>>> import numpy as np
>>> import numpy.linalg as la
>>> np.set_printoptions(precision=2, suppress=True, linewidth=200)
>>> X = np.loadtxt("sample13.csv", delimiter=",")
>>> print(X)
[[ 0.98  1.91  0.68  0.56 -2.07 -0.56]
 [-1.89  2.42  2.37 -0.5  -0.43  0.49]
 [-2.15  1.75  2.5  -0.24 -1.23  0.62]
 [ 1.11 -4.27 -5.52 -1.53  3.72  4.  ]
 [ 1.22  0.48  0.97 -0.84 -0.62  2.77]
 [-1.39  1.88  0.84 -0.62 -1.97  0.84]
 [ 2.84 -6.58 -2.79 -0.77  3.54  3.17]
 [-0.38 -4.33 -6.1  -1.23  0.25  3.79]
 [-0.82  0.89  1.18 -1.14  0.15  2.85]
 [-2.97  0.31  0.86 -0.64  0.26  2.31]
 [ 1.19 -3.11 -3.52 -3.86  1.67  4.67]]
>>> rng = np.random.default_rng(39989)
>>> labels = rng.permutation(6)
>>> B = X[:, labels] * rng.choice([-1, 1], 6)
>>> print(B)
[[ 1.91 -0.98 -2.07  0.56  0.68  0.56]
 [ 2.42  1.89 -0.43 -0.5   2.37 -0.49]
 [ 1.75  2.15 -1.23 -0.24  2.5  -0.62]
 [-4.27 -1.11  3.72 -1.53 -5.52 -4.  ]
 [ 0.48 -1.22 -0.62 -0.84  0.97 -2.77]
 [ 1.88  1.39 -1.97 -0.62  0.84 -0.84]
 [-6.58 -2.84  3.54 -0.77 -2.79 -3.17]
 [-4.33  0.38  0.25 -1.23 -6.1  -3.79]
 [ 0.89  0.82  0.15 -1.14  1.18 -2.85]
 [ 0.31  2.97  0.26 -0.64  0.86 -2.31]
 [-3.11 -1.19  1.67 -3.86 -3.52 -4.67]]
>>> Uu, _, VT = la.svd(X.T @ B)
>>> print(np.round(la.lstsq(X, B)[0], 2) + 0)
[[ 0. -1.  0.  0.  0.  0.]
 [ 1.  0.  0.  0.  0.  0.]
 [ 0.  0.  0.  0.  1.  0.]
 [ 0.  0.  0.  1.  0.  0.]
 [ 0.  0.  1.  0.  0.  0.]
 [ 0.  0.  0.  0.  0. -1.]]
>>> print(labels)
[1 0 4 3 2 5]
>>> print(np.round(Uu @ VT, 2) + 0)
[[ 0. -1.  0.  0.  0.  0.]
 [ 1.  0.  0.  0.  0.  0.]
 [ 0.  0.  0.  0.  1.  0.]
 [ 0.  0.  0.  1.  0.  0.]
 [ 0.  0.  1.  0.  0.  0.]
 [ 0.  0.  0.  0.  0. -1.]]
>>> print(np.count_nonzero(X))
66
>>> print(np.abs(X).max())
6.58
>>> print(X.mean(axis=0))
[-0.21 -0.79 -0.78 -0.98  0.3   2.27]
>>> print(X.shape)
(11, 6)
>>> print(X.sum(axis=1))
[ 1.5   2.46  1.25 -2.49  3.98 -0.42 -0.59 -8.    3.11  0.13 -2.96]
>>> print(X.sum(axis=0))
[ -2.26  -8.65  -8.53 -10.81   3.27  24.95]
>>> B = np.array([[2, 2, -1, -1, -2, -3]])
>>> A = B.T @ B
>>> print(A)
[[ 4  4 -2 -2 -4 -6]
 [ 4  4 -2 -2 -4 -6]
 [-2 -2  1  1  2  3]
 [-2 -2  1  1  2  3]
 [-4 -4  2  2  4  6]
 [-6 -6  3  3  6  9]]
>>> # null space of dimension 5
>>> t = np.radians(45)
>>> r_ = np.eye(6)
>>> r_[3, 3] = r_[2, 2] = np.cos(t)
>>> r_[3, 2], r_[2, 3] = -np.sin(t), np.sin(t)
>>> print(r_)
[[ 1.    0.    0.    0.    0.    0.  ]
 [ 0.    1.    0.    0.    0.    0.  ]
 [ 0.    0.    0.71  0.71  0.    0.  ]
 [ 0.    0.   -0.71  0.71  0.    0.  ]
 [ 0.    0.    0.    0.    1.    0.  ]
 [ 0.    0.    0.    0.    0.    1.  ]]
>>> B = A @ r_.T
>>> print(np.abs(B - A).max(axis=0))
[0.   0.   1.24 3.   0.   0.  ]
>>> print(round(la.det(r_), 2), round(float(np.trace(r_)), 2))
1.0 5.41
>>> print(np.round(la.svd(A, compute_uv=False), 2) + 0, np.round(la.svd(B, compute_uv=False), 2) + 0)
[23.  0.  0.  0.  0.  0.] [23.  0.  0.  0.  0.  0.]
>>> print(np.allclose(A @ A.T, B @ B.T))
True
